>>> import numpy as np
>>> from numpy import linalg as LA
>>> np.set_printoptions(suppress=True, linewidth=200)
>>> rd = lambda a: np.round(a, 2) + 0
>>> feats = np.loadtxt("sample7.csv", delimiter=",")
>>> feats
array([[-12.68,  -3.18,  -4.98,   5.8 ,   7.61,  -1.68],
       [  6.11,   9.31,  -2.93, -14.8 ,  -9.12,  13.51],
       [ 13.22,   0.89,   4.18,  -7.51,  -8.09,  -1.82],
       [  1.01,   3.38,  10.77,  19.39,   6.21,   3.4 ],
       [ -0.22,  -8.17,   3.18,   8.18,   4.21, -13.  ],
       [ 17.68,  -4.1 ,  10.71,   0.98,  -6.08, -11.3 ],
       [  6.87,  -1.21,  12.89,  17.51,   3.8 ,  -5.06],
       [  9.1 ,   1.78,  12.7 ,  13.89,   1.19,  -0.91],
       [  3.99,  -2.7 ,   7.31,  10.22,   2.5 ,  -5.97],
       [ -2.69,  -0.71,   1.02,   5.28,   3.07,  -0.7 ],
       [  9.2 ,  -7.5 ,  11.61,  13.52,   2.29, -15.01],
       [ 14.32,  -3.02,  16.99,  17.21,   1.  ,  -9.93],
       [-10.01,   4.89, -15.82, -20.35,  -4.11,  11.82]])
>>> LA.matrix_rank(feats, rtol=0.1)
np.int64(3)
>>> np.argsort(-LA.norm(feats, axis=0).round(6), kind="stable")[:3]
array([3, 2, 0])
>>> d = LA.norm(feats[:, None] - feats[None], axis=-1)
>>> d[2].round(6).argsort(kind="stable")[:4]
array([2, 5, 1, 8])
>>> d.mean(axis=1).argmax()
np.int64(12)
>>> rd(d[2])
array([34.57, 21.48,  0.  , 33.97, 28.04, 15.92, 29.97, 25.2 , 23.49, 23.56, 29.42, 30.66, 36.36])
>>> np.flatnonzero(d[2] < d.mean() / 2)
array([2])
>>> rd(d[:5, :5])
array([[ 0.  , 38.06, 34.57, 26.29, 19.8 ],
       [38.06,  0.  , 21.48, 41.89, 42.33],
       [34.57, 21.48,  0.  , 33.97, 28.04],
       [26.29, 41.89, 33.97,  0.  , 24.31],
       [19.8 , 42.33, 28.04, 24.31,  0.  ]])
>>> J = np.array([[0, 6, 8, 6, 0, 2],
...     [0, 9, 12, 9, 0, 3],
...     [0, 9, 12, 9, 0, 3],
...     [0, 6, 8, 6, 0, 2],
...     [0, 27, 36, 27, 0, 9]])
>>> # null space of dimension 5
>>> left, s, Vt = LA.svd(J)
>>> rd(s)
array([61.2,  0. ,  0. ,  0. ,  0. ])
>>> np.argmax(s[:-1] / (s[1:] + 1e-6)) + 1
np.int64(1)
>>> out = left[:, :1] @ np.diag(s[:1]) @ Vt[:1]
>>> rd(LA.norm(J - out, 2)), rd(s[1])
(np.float64(0.0), np.float64(0.0))
>>> LA.matrix_rank(J, rtol=0.05)
np.int64(1)
>>> rd(out)
array([[ 0.,  6.,  8.,  6.,  0.,  2.],
       [ 0.,  9., 12.,  9.,  0.,  3.],
       [ 0.,  9., 12.,  9.,  0.,  3.],
       [ 0.,  6.,  8.,  6.,  0.,  2.],
       [ 0., 27., 36., 27.,  0.,  9.]])
>>> rd(LA.norm(J - out) / LA.norm(J))
np.float64(0.0)
>>> Ac = feats - feats.mean(axis=0)
>>> left, s, Vt = LA.svd(Ac, full_matrices=False)
>>> np.searchsorted(np.cumsum(s ** 2) / (s ** 2).sum(), 0.9) + 1
np.int64(3)
>>> np.abs(Vt[0]).argmax()
np.int64(3)
>>> rd(s ** 2 / (s ** 2).sum())
array([0.66, 0.23, 0.11, 0.  , 0.  , 0.  ])
>>> rd(Vt[0] * np.sign(Vt[0, np.abs(Vt[0]).argmax()]))
array([ 0.28, -0.19,  0.49,  0.67,  0.16, -0.41])
>>> r = LA.matrix_rank(J)
>>> r
np.int64(1)
>>> N = LA.svd(J)[2][r:].T
>>> N.shape
(6, 5)
>>> [int(LA.matrix_rank(J[:i])) for i in range(1, len(J) + 1)]
[1, 1, 1, 1, 1]
>>> np.allclose(J @ N, 0)
True
>>> A = np.loadtxt("test10.csv", delimiter=",")
>>> A
array([[ 5.14, -3.79,  3.15,  3.8 ,  5.79, -0.44, -5.08, -0.14],
       [ 9.15, -5.85,  2.95,  6.55, 10.03,  0.2 , -3.17, -0.09],
       [ 2.11, -0.18,  2.26,  0.09,  3.97, -0.6 , -2.36,  0.52],
       [-9.18,  7.59, -2.28, -8.27, -7.96,  0.04,  2.88,  0.21],
       [-7.82,  6.77, -2.68, -6.72, -8.29, -0.53,  5.13, -0.24],
       [ 1.81,  2.68, -1.46, -2.71,  4.01,  0.06,  6.94,  0.35],
       [-3.58, -3.9 , -2.85,  4.36, -9.47, -0.19, -2.49,  0.03]])
>>> t3 = np.stack([A, -2 * A, A[::-1]])
>>> rd(LA.norm(t3, axis=(1, 2)))
array([34.84, 69.68, 34.84])
>>> t3.shape
(3, 7, 8)
>>> (t3 @ A.T).shape
(3, 7, 7)
>>> basis = np.sign(np.array([[0, -2, -2, -1], [1, -2, 0, 2], [0, -1, 0, 2], [0, 2, -1, -2]]))
>>> out = (np.tril(basis, -1) + np.eye(4)) @ (np.triu(basis, 1) + np.eye(4))
>>> w = np.array([2, -8, 8, 7])
>>> mat = np.rint(out * w @ LA.inv(out)) + 0
>>> mat
array([[ -2.,   4., -15.,  -9.],
       [  6.,  -4.,   0.,   6.],
       [-16.,  16.,  -8., -16.],
       [ 16., -16.,  15.,  23.]])
>>> rd(LA.det(2 * mat)), rd(LA.det(mat))
(np.float64(-14336.0), np.float64(-896.0))
>>> rd(LA.det(mat[::-1]))
np.float64(-896.0)
>>> np.einsum("ij,ji->", mat, mat)
np.float64(181.0)
>>> rd(LA.eigvals(mat))
array([-8.,  8.,  2.,  7.])
>>> np.einsum("ii->", mat)
np.float64(9.0)
>>> rd(LA.det(mat.T))
np.float64(-896.0)
>>> M = np.array([[6, 7, 2, 6], [4, 9, 1, 8], [8, 6, 9, 8]])
>>> M[:, 0] = -3 * M[:, 3]
>>> M
array([[-18,   7,   2,   6],
       [-24,   9,   1,   8],
       [-24,   6,   9,   8]])
>>> left, s, Vt = LA.svd(M)
>>> rd(s)
array([43.03,  6.32,  0.53])
>>> out = left[:, :2] @ np.diag(s[:2]) @ Vt[:2]
>>> rd(LA.norm(M - out, 2)), rd(s[2])
(np.float64(0.53), np.float64(0.53))
>>> rd(out)
array([[-18.14,   6.61,   1.84,   6.05],
       [-23.91,   9.25,   1.1 ,   7.97],
       [-23.98,   6.05,   9.02,   7.99]])
>>> rd(np.abs(M - out).max())
np.float64(0.39)
>>> m1 = np.arange(25).reshape(5, 5) + 4
>>> m1
array([[ 4,  5,  6,  7,  8],
       [ 9, 10, 11, 12, 13],
       [14, 15, 16, 17, 18],
       [19, 20, 21, 22, 23],
       [24, 25, 26, 27, 28]])
>>> # looks like rank 2
>>> rng = np.random.default_rng(221)
>>> out = A + rng.integers(-2, 3, (7, 3)) @ rng.integers(-2, 3, (3, 8))
>>> rd(out)
array([[  6.14,  -4.79,   1.15,   2.8 ,   6.79,   0.56,  -4.08,  -2.14],
       [  8.15,  -3.85,   2.95,   5.55,  17.03,  -1.8 ,   3.83,  -2.09],
       [  6.11,  -5.18,  -3.74,  -1.91,  -0.03,   4.4 ,  -6.36,  -3.48],
       [-10.18,  10.59,  -2.28,  -9.27,  -2.96,  -2.96,   7.88,  -3.79],
       [ -7.82,   4.77,  -1.68,  -5.72,  -9.29,   1.47,   4.13,   4.76],
       [  4.81,  -1.32,  -5.46,  -3.71,  -0.99,   4.06,   1.94,  -1.65],
       [ -6.58,   1.1 ,   2.15,   6.36, -11.47,  -5.19,  -4.49,   1.03]])
>>> rd(out - A)
array([[ 1., -1., -2., -1.,  1.,  1.,  1., -2.],
       [-1.,  2.,  0., -1.,  7., -2.,  7., -2.],
       [ 4., -5., -6., -2., -4.,  5., -4., -4.],
       [-1.,  3.,  0., -1.,  5., -3.,  5., -4.],
       [ 0., -2.,  1.,  1., -1.,  2., -1.,  5.],
       [ 3., -4., -4., -1., -5.,  4., -5., -2.],
       [-3.,  5.,  5.,  2., -2., -5., -2.,  1.]])
>>> rd(LA.svd(out - A, compute_uv=False))
array([19.86, 12.95,  7.06,  0.  ,  0.  ,  0.  ,  0.  ])
>>> LA.matrix_rank(out - A, tol=1e-8)
np.int64(3)
>>> LA.cond(m1) > 100
np.True_
>>> LA.matrix_rank(m1, rtol=0.1)
np.int64(1)
>>> [round(float(x), 2) for x in LA.svd(m1, compute_uv=False)[:3]]
[87.7, 2.85, 0.0]
>>> np.allclose(m1[:-1].T @ LA.lstsq(m1[:-1].T, m1[-1])[0], m1[-1])
True
>>> np.abs(np.diag(LA.qr(m1)[1])) > 1e-9
array([ True,  True, False, False, False])
>>> rd(np.trace(LA.pinv(m1) @ m1))
np.float64(2.0)
>>> E = np.load("w.npy")
>>> E
array([[-4,  0,  0,  0,  0],
       [ 0,  3,  0,  0,  0],
       [ 0,  0,  2,  0,  0],
       [ 0,  0,  0,  5,  0],
       [ 0,  0,  0,  0,  4]])
>>> P = np.triu(np.array([[-5, 1, -4, 2, -2],
...     [3, -4, 4, -1, -2],
...     [3, 3, 0, -3, 5],
...     [1, -5, -3, -2, 2],
...     [2, 3, 1, -3, -3]]), 1) + np.eye(5)
>>> out = P @ E @ LA.inv(P)
>>> np.trace(out), np.trace(E)
(np.float64(10.0), np.int64(10))
>>> np.poly(out)
array([   1.,  -10.,   15.,  130., -496.,  480.])
>>> P @ E - E @ P
array([[  0.,   7., -24.,  18., -16.],
       [  0.,   0.,  -4.,  -2.,  -2.],
       [  0.,   0.,   0.,  -9.,  10.],
       [  0.,   0.,   0.,   0.,  -2.],
       [  0.,   0.,   0.,   0.,   0.]])
>>> rd(LA.det(out))
np.float64(-480.0)
>>> LA.matrix_rank(out)
np.int64(5)
>>> out = E + rng.integers(-2, 3, (5, 4)) @ rng.integers(-2, 3, (4, 5))
>>> out
array([[-4, -4,  6,  6,  1],
       [ 1,  7, -2,  2, -6],
       [-2,  0,  4,  2,  1],
       [-2,  5, -6, -2,  2],
       [ 3,  3, -2,  2, -2]])
>>> out - E
array([[ 0, -4,  6,  6,  1],
       [ 1,  4, -2,  2, -6],
       [-2,  0,  2,  2,  1],
       [-2,  5, -6, -7,  2],
       [ 3,  3, -2,  2, -6]])
>>> Ac = feats - feats.mean(axis=0)
>>> V = LA.svd(Ac)[2][:3]
>>> out = Ac - Ac @ V.T @ V
>>> rd(out.std(axis=0))
array([0.01, 0.01, 0.01, 0.01, 0.01, 0.01])
>>> out = E[0, 0] * E[1:] - np.outer(E[1:, 0], E[0])
>>> out
array([[  0, -12,   0,   0,   0],
       [  0,   0,  -8,   0,   0],
       [  0,   0,   0, -20,   0],
       [  0,   0,   0,   0, -16]])
>>> np.flatnonzero(~out.round(6).any(axis=1))
array([], dtype=int64)
>>> E[:, 0] / E[0, 0]
array([ 1., -0., -0., -0., -0.])
>>> F = np.eye(8, dtype=int)[rng.permutation(8)]
>>> F
array([[0, 0, 0, 0, 1, 0, 0, 0],
       [0, 0, 0, 0, 0, 0, 1, 0],
       [0, 0, 0, 0, 0, 1, 0, 0],
       [0, 0, 0, 0, 0, 0, 0, 1],
       [0, 1, 0, 0, 0, 0, 0, 0],
       [0, 0, 1, 0, 0, 0, 0, 0],
       [1, 0, 0, 0, 0, 0, 0, 0],
       [0, 0, 0, 1, 0, 0, 0, 0]])
>>> (LA.matrix_power((F != 0) + (F.T != 0) + np.eye(8), 8) > 0).astype(int)
array([[1, 1, 0, 0, 1, 0, 1, 0],
       [1, 1, 0, 0, 1, 0, 1, 0],
       [0, 0, 1, 0, 0, 1, 0, 0],
       [0, 0, 0, 1, 0, 0, 0, 1],
       [1, 1, 0, 0, 1, 0, 1, 0],
       [0, 0, 1, 0, 0, 1, 0, 0],
       [1, 1, 0, 0, 1, 0, 1, 0],
       [0, 0, 0, 1, 0, 0, 0, 1]])
>>> rd(LA.det(F))
np.float64(-1.0)
>>> rd(LA.norm(F, axis=1))
array([1., 1., 1., 1., 1., 1., 1., 1.])
>>> rd(LA.norm(F) ** 2 / LA.norm(F, 2) ** 2)
np.float64(8.0)
>>> rd(LA.norm(F, "nuc"))
np.float64(8.0)
>>> LA.norm(F, axis=1).argmax()
np.int64(0)
>>> rd(LA.norm(F[7] - F[5]))
np.float64(1.41)
>>> rd(LA.norm(F, 1)), rd(LA.norm(F, np.inf))
(np.float64(1.0), np.float64(1.0))
